% ipython --no-banner

In [1]: import numpy as np

In [2]: np.set_printoptions(precision=2, suppress=True, linewidth=100)

In [3]: E = np.load("block9.npy")

In [4]: print(E)
[[ 0 -1  0]
 [-2  0  0]
 [ 0  0  1]]

In [5]: x = np.array([1, 2, 1])

In [6]: print(E @ np.ones(3))
[-1. -2.  1.]

In [7]: print(np.linalg.norm(E @ x) <= np.linalg.norm(E, 2) * np.linalg.norm(x) + 1e-9)
True

In [8]: print(E @ np.eye(3)[2])
[0. 0. 1.]

In [9]: print(E @ (2 * x))
[-4 -4  2]

In [10]: print((E @ x).argmax())
2

In [11]: print(E @ x)
[-2 -2  1]

In [12]: def softmax(z):
    ...:     e = np.exp(z - z.max(axis=-1, keepdims=True))
    ...:     return e / e.sum(axis=-1, keepdims=True)
    ...: 

In [13]: print(softmax(E[0] + -3))
[0.42 0.16 0.42]

In [14]: print(softmax(E[0]))
[0.42 0.16 0.42]

In [15]: att = E @ E.T / np.sqrt(3)

In [16]: print(softmax(att)[0] @ E)
[-0.53 -0.47  0.26]

In [17]: feats = np.load("m.npy")

In [18]: print(feats)
[[-2.1   0.6   0.3  -0.91  0.7 ]
 [ 1.1   0.6   0.2  -0.64  1.1 ]
 [-0.8   0.    0.9  -2.72  0.  ]
 [ 0.8  -0.2   0.5  -1.51  1.2 ]
 [-0.4  -1.2  -0.9   2.69  0.1 ]
 [ 1.3   0.   -1.8   5.4   0.  ]
 [-1.7   0.8  -1.9   5.68  1.3 ]
 [-0.3   0.4   0.8  -2.4   1.1 ]
 [-0.4  -0.6  -1.3   3.89 -2.  ]
 [-0.2   0.2   0.3  -0.86 -0.4 ]
 [ 1.2   0.    1.4  -4.19 -1.3 ]
 [-0.9  -1.3   0.5  -1.51  1.  ]
 [ 2.1  -0.8   0.3  -0.93 -0.6 ]
 [-0.5  -0.3   0.5  -1.5   0.2 ]
 [ 1.6   0.6   1.   -3.    1.1 ]
 [-1.7   1.   -1.7   5.1  -0.6 ]
 [-0.8   0.8   1.2  -3.59  0.2 ]
 [-0.1  -1.6   0.7  -2.14  0.7 ]
 [-0.2  -1.1   1.   -3.   -1.5 ]
 [-0.9  -1.8  -2.1   6.3  -0.3 ]
 [ 1.4  -0.9  -1.2   3.59 -0.8 ]
 [-1.2  -1.1   0.    0.    0.6 ]
 [ 0.8   1.3  -0.1   0.28  0.  ]
 [ 0.7   0.    0.5  -1.5  -0.3 ]
 [-0.2   1.6   0.9  -2.68  0.3 ]
 [-1.1  -0.3   1.8  -5.39  0.2 ]
 [-0.1   0.7   1.4  -4.19  0.5 ]]

In [19]: cen = feats - feats.mean(axis=0)

In [20]: U, sig, vt = np.linalg.svd(cen, full_matrices=False)

In [21]: print(np.linalg.matrix_rank(cen))
5

In [22]: print((np.sign(U[:, 0]) == np.sign(U[0, 0])).astype(int))
[1 1 1 1 0 0 0 1 0 1 1 1 1 1 1 0 1 1 1 0 0 0 0 1 1 1 1]

In [23]: print(vt[0] * np.sign(vt[0, np.abs(vt[0]).argmax()]))
[-0.04 -0.05 -0.32  0.95 -0.04]

In [24]: print(np.abs(U[:, 0]).argmax())
19
